% python3 -q
>>> import numpy as np
>>> np.set_printoptions(precision=1, suppress=True, linewidth=200)
>>> def rd(a):
...     return np.round(a, 1) + 0
... 
>>> feats = np.load("block8.npy")
>>> print(feats)
[[ 30.5 -28.4  -9.2  29.5]
 [ 31.2 -30.9 -10.3  29.3]
 [ 30.  -29.3 -10.5  29.1]
 [ 30.  -32.4 -10.2  28. ]
 [ 30.1 -29.6  -8.7  30.5]
 [ 28.4 -27.8  -9.6  29.8]
 [ 30.5 -30.9 -10.7  30.9]
 [ 28.1 -29.2  -9.4  30.1]
 [ 28.8 -32.7 -11.8  27.5]
 [ 31.5 -29.6 -10.8  30. ]
 [ 31.7 -30.3 -10.5  29.5]
 [ 30.  -32.3 -10.   29.6]
 [ 29.4 -30.4 -10.7  31.1]
 [ 29.1 -30.9  -8.6  29.4]
 [ 28.4 -28.6  -9.1  30.8]
 [ 29.9 -30.5  -9.4  30.6]
 [ 30.  -28.7  -9.3  30.9]
 [ 29.6 -30.2  -9.   29.4]
 [ 30.6 -29.6 -10.2  31.5]
 [ 30.7 -30.9  -9.6  31.1]]
>>> B = np.c_[feats[:, :2] @ np.array([[1, -5], [0, 3]]), np.array([2, 0, 2, -2, 0, 1, 0, 0, -3, -1, 1, -2, -2, 0, 2, 1, -3, 0, 0, 2])]
>>> print(rd(B))
[[  30.5 -237.7    2. ]
 [  31.2 -248.7    0. ]
 [  30.  -237.9    2. ]
 [  30.  -247.2   -2. ]
 [  30.1 -239.3    0. ]
 [  28.4 -225.4    1. ]
 [  30.5 -245.2    0. ]
 [  28.1 -228.1    0. ]
 [  28.8 -242.1   -3. ]
 [  31.5 -246.3   -1. ]
 [  31.7 -249.4    1. ]
 [  30.  -246.9   -2. ]
 [  29.4 -238.2   -2. ]
 [  29.1 -238.2    0. ]
 [  28.4 -227.8    2. ]
 [  29.9 -241.     1. ]
 [  30.  -236.1   -3. ]
 [  29.6 -238.6    0. ]
 [  30.6 -241.8    0. ]
 [  30.7 -246.2    2. ]]
>>> print(np.linalg.matrix_rank(np.c_[feats, B]))
5
>>> print(np.linalg.matrix_rank(B))
3
>>> print(rd(np.linalg.norm(B - feats @ np.linalg.lstsq(feats, B)[0], axis=0)))
[0.  0.  5.9]
>>> print(rd(np.linalg.lstsq(feats, B[:, 0])[0]))
[1. 0. 0. 0.]
>>> arr = np.load("x.npy")
>>> print(arr)
[[ 2  5  0]
 [ 7  9  0]
 [ 7  9  1]
 [11 11  2]
 [12 11  7]
 [16 13  7]
 [17 17 12]
 [21 21 15]
 [24 25 16]
 [26 29 19]
 [26 31 22]]
>>> C2 = np.cov(arr, rowvar=False)
>>> print(rd(C2))
[[68.5 70.6 64.2]
 [70.6 77.7 68.9]
 [64.2 68.9 64.6]]
>>> print(rd(np.corrcoef(arr.T)))
[[1. 1. 1.]
 [1. 1. 1.]
 [1. 1. 1.]]
>>> print(np.median(arr, axis=0))
[16. 13.  7.]
>>> K = np.load("arr.npy")
>>> print(K)
[[  2.  10. -10. -16.  -6.]
 [ 10.  23. -25. -40. -15.]
 [-10. -25.  23.  40.  15.]
 [-16. -40.  40.  62.  24.]
 [ -6. -15.  15.  24.   7.]]
>>> # symmetric
>>> x = np.array([0, -3, -2, -3, -2])
>>> y = K @ x
>>> print(y)
[  50.  131. -121. -194.  -71.]
>>> print(rd(np.linalg.solve(K.T, K[3])))
[0. 0. 0. 1. 0.]
>>> print(rd(np.linalg.solve(K, y)))
[ 0. -3. -2. -3. -2.]
>>> print(rd(np.linalg.solve(K, y + K[:, 4])))
[ 0. -3. -2. -3. -1.]
>>> print(rd(np.linalg.solve(K, 4 * y)))
[  0. -12.  -8. -12.  -8.]
>>> B = np.array([[0, 1, -3, -1, 0, -5],
...     [-5, -2, -2, 0, -5, 1],
...     [1, 1, -3, -5, -3, 4],
...     [-4, -5, -1, 3, 5, 2]])
>>> m1 = B.T @ B
>>> print(m1)
[[ 42  31  11 -17   2  -9]
 [ 31  31   3 -21 -18 -13]
 [ 11   3  23  15  14  -1]
 [-17 -21  15  35  30  -9]
 [  2 -18  14  30  59  -7]
 [ -9 -13  -1  -9  -7  46]]
>>> # symmetric, so the eigenvalues are real
>>> ev, vecs = np.linalg.eigvalsh(m1)
Traceback (most recent call last):
  File "<python-input-31>", line 1, in <module>
    ev, vecs = np.linalg.eigvalsh(m1)
    ^^^^^^^^
ValueError: too many values to unpack (expected 2)
>>> ev, vecs = np.linalg.eigh(m1)
>>> print(rd(np.abs(vecs[:, -1])))
[0.3 0.5 0.1 0.5 0.6 0. ]
>>> print(rd(vecs.T @ m1 @ vecs))
[[  0.    0.    0.    0.    0.    0. ]
 [  0.    0.    0.    0.    0.    0. ]
 [  0.    0.   20.5   0.    0.    0. ]
 [  0.    0.    0.   40.4   0.    0. ]
 [  0.    0.    0.    0.   73.5   0. ]
 [  0.    0.    0.    0.    0.  101.6]]
>>> print(ev.sum(), np.trace(m1))
236.0 236
>>> Uu, sv, VT = np.linalg.svd(m1)
>>> print(np.argmax(sv[:-1] / (sv[1:] + 1e-6)) + 1)
4
>>> print(rd(sv))
[101.6  73.5  40.4  20.5   0.    0. ]
>>> B = Uu[:, :4] @ np.diag(sv[:4]) @ VT[:4]
>>> print(rd(np.linalg.norm(m1 - B, 2)), rd(sv[4]))
0.0 0.0
>>> print(rd(np.linalg.norm(m1 - B) / np.linalg.norm(m1)))
0.0
>>> print(np.linalg.matrix_rank(B))
4
>>> print(rd(B))
[[ 42.  31.  11. -17.   2.  -9.]
 [ 31.  31.   3. -21. -18. -13.]
 [ 11.   3.  23.  15.  14.  -1.]
 [-17. -21.  15.  35.  30.  -9.]
 [  2. -18.  14.  30.  59.  -7.]
 [ -9. -13.  -1.  -9.  -7.  46.]]
>>> Uu, sv, VT = np.linalg.svd(m1)
>>> vecs = VT[:(sv > 1e-8).sum()]
>>> rng = np.random.default_rng(916)
>>> x = m1[5] + 3 * m1[1] + rng.integers(2) * np.eye(6)[4]
>>> print(x)
[ 84.  80.   8. -72. -60.   7.]
>>> print(np.linalg.matrix_rank(np.vstack([m1, x])))
5
>>> M = np.loadtxt("out7.csv", delimiter=",")
>>> print(M)
[[0.7 0.3 0.  0. ]
 [0.5 0.5 0.  0. ]
 [0.  0.  1.  0. ]
 [0.5 0.  0.  0.5]]
>>> # 2 blocks once reordered
>>> x = np.array([2, -1, 3, -1])
>>> y = M @ x
>>> print(rd(y))
[1.1 0.5 3.  0.5]
>>> print(rd(np.linalg.solve(M.T, M[0])))
[1. 0. 0. 0.]
>>> print(rd(np.linalg.solve(M, -1 * y)))
[-2.  1. -3.  1.]
>>> print(rd(np.linalg.solve(M, y + M[:, 2])))
[ 2. -1.  4. -1.]
>>> print(rd(np.linalg.solve(M, M[:, 3])))
[0. 0. 0. 1.]
>>> C2 = M.T @ M
>>> print(rd(C2))
[[1.  0.5 0.  0.2]
 [0.5 0.3 0.  0. ]
 [0.  0.  1.  0. ]
 [0.2 0.  0.  0.2]]
>>> print(rd(np.linalg.eigvalsh(C2)[::-1]))
[1.3 1.  0.3 0. ]
>>> print(np.linalg.matrix_rank(C2))
4
>>> print(np.allclose(C2, C2.T))
True
>>> print((M @ M.T).shape)
(4, 4)
>>> print(rd(np.linalg.svd(M, compute_uv=False) ** 2))
[1.3 1.  0.3 0. ]
>>> F = np.loadtxt("w.csv", delimiter=",")
>>> print(F)
[[  0.   0.   0.]
 [-15.   3.   3.]
 [  0.   0.   0.]
 [  0.   0.   0.]]
>>> Uu, sv, VT = np.linalg.svd(F)
>>> print(rd(sv))
[15.6  0.   0. ]
>>> print(np.argmax(sv[:-1] / (sv[1:] + 1e-6)) + 1)
1
>>> B = Uu[:, :1] @ np.diag(sv[:1]) @ VT[:1]
>>> print(rd(B))
[[  0.   0.   0.]
 [-15.   3.   3.]
 [  0.   0.   0.]
 [  0.   0.   0.]]
>>> print(rd(np.abs(F - B).max()))
0.0
>>> print(np.linalg.matrix_rank(B))
1
>>> W1 = np.array([[2, 2, 0, 2, 1, 2], [0, 1, 0, 0, 0, 1], [0, 1, 0, 0, 0, 1]])
>>> b = np.array([2, 1, 1, 2, 3, 2])
>>> H = np.maximum(F @ W1 + b, 0)
>>> print((H > 0).astype(int))
[[1 1 1 1 1 1]
 [0 0 1 0 0 0]
 [1 1 1 1 1 1]
 [1 1 1 1 1 1]]
>>> print(rd((H > 0).mean(axis=0)))
[0.8 0.8 1.  0.8 0.8 0.8]
>>> print(H)
[[2. 1. 1. 2. 3. 2.]
 [0. 0. 1. 0. 0. 0.]
 [2. 1. 1. 2. 3. 2.]
 [2. 1. 1. 2. 3. 2.]]
>>> C = np.array([[2, 2], [1, 0], [2, 2], [2, 3], [0, 0], [1, 0]])
>>> print((H @ C).round(6).argmax(axis=1))
[0 0 0 0]
>>> print(W1 @ C)
[[12 10]
 [ 2  0]
 [ 2  0]]
>>> print(H @ C)
[[13. 12.]
 [ 2.  2.]
 [13. 12.]
 [13. 12.]]
>>> print(np.linalg.cond(F) > 100)
True
>>> print([round(float(x), 1) for x in np.linalg.svd(F, compute_uv=False)[:3]])
[15.6, 0.0, 0.0]
>>> print(np.argsort(-np.linalg.norm(F, axis=0).round(6), kind="stable")[:3])
[0 1 2]
>>> B = np.array([[-3, -2, -1], [-1, -1, 0]])
>>> C = np.kron(B, F)
>>> print(np.linalg.matrix_rank(C))
2
>>> print(C.shape)
(8, 9)
>>> print(C)
[[-0. -0. -0. -0. -0. -0. -0. -0. -0.]
 [45. -9. -9. 30. -6. -6. 15. -3. -3.]
 [-0. -0. -0. -0. -0. -0. -0. -0. -0.]
 [-0. -0. -0. -0. -0. -0. -0. -0. -0.]
 [-0. -0. -0. -0. -0. -0.  0.  0.  0.]
 [15. -3. -3. 15. -3. -3. -0.  0.  0.]
 [-0. -0. -0. -0. -0. -0.  0.  0.  0.]
 [-0. -0. -0. -0. -0. -0.  0.  0.  0.]]
>>> B = np.array([[7, 5, -4], [-4, 2, -1], [3, -6, 5]])
>>> C = np.array([[1]])
>>> E = np.block([[B, np.array([[1], [-2], [3]])], [np.zeros((1, 3)), C]])
>>> print(E)
[[ 7.  5. -4.  1.]
 [-4.  2. -1. -2.]
 [ 3. -6.  5.  3.]
 [ 0.  0.  0.  1.]]
>>> x = np.array([-5, 4, 0, -2])
>>> y = E @ x
>>> b, lr = np.zeros(4), 1 / np.linalg.norm(E, 2) ** 2
>>> for i in range(300):
...     b -= lr * E.T @ (E @ b - y)
...     if i % 50 == 0: print(i, round(np.linalg.norm(E @ b - y), 1))
... 
0 14.6
50 1.1
100 1.0
150 0.9
200 0.8
250 0.7
>>> print(rd(b))
[-5.   3.1 -1.  -2.1]
>>> z = rng.permutation(4)
>>> print(z)
[1 0 2 3]
>>> B = E[z][:, z]
>>> print(rd(np.sort(np.abs(np.linalg.eigvals(B)))))
[0.5 1.  8.8 8.8]
>>> print(np.trace(B))
15.0
>>> x = np.array([0, 2, 0, 1])
>>> y = E @ x
>>> print(y)
[11.  2. -9.  1.]
>>> print(rd(np.linalg.solve(E, y)))
[0. 2. 0. 1.]
>>> print(rd(np.linalg.solve(E, -1 * y)))
[ 0. -2.  0. -1.]
>>> print(rd(np.linalg.solve(E.T, E[2])))
[0. 0. 1. 0.]
>>> data = np.load("run9.npy")
>>> print(data)
[[-2.  0.  3.]
 [ 0. -2.  6.]
 [ 0.  0.  1.]]
>>> B = data[0, 0] * data[1:] - np.outer(data[1:, 0], data[0])
>>> print(B)
[[  0.   4. -12.]
 [  0.  -0.  -2.]]
>>> print(np.linalg.matrix_rank(B), np.linalg.matrix_rank(data))
2 3
>>> print(np.flatnonzero(~B.round(6).any(axis=1)))
[]
>>> print(data[:, 0] / data[0, 0])
[ 1. -0. -0.]
>>> print(rd(np.sort(np.abs(np.linalg.eigvals(data)))))
[1. 2. 2.]
>>> print(np.allclose(data, data.T))
False
>>> print(np.trace(data))
-3.0
>>> print(rd(np.linalg.matrix_power(data, 2)))
[[ 4.  0. -3.]
 [ 0.  4. -6.]
 [ 0.  0.  1.]]
>>> print((data - data.T) / 2)
[[ 0.   0.   1.5]
 [ 0.   0.   3. ]
 [-1.5 -3.   0. ]]
>>> print(data @ data)
[[ 4.  0. -3.]
 [ 0.  4. -6.]
 [ 0.  0.  1.]]
>>> print(np.allclose(data @ data.T, data.T @ data))
False
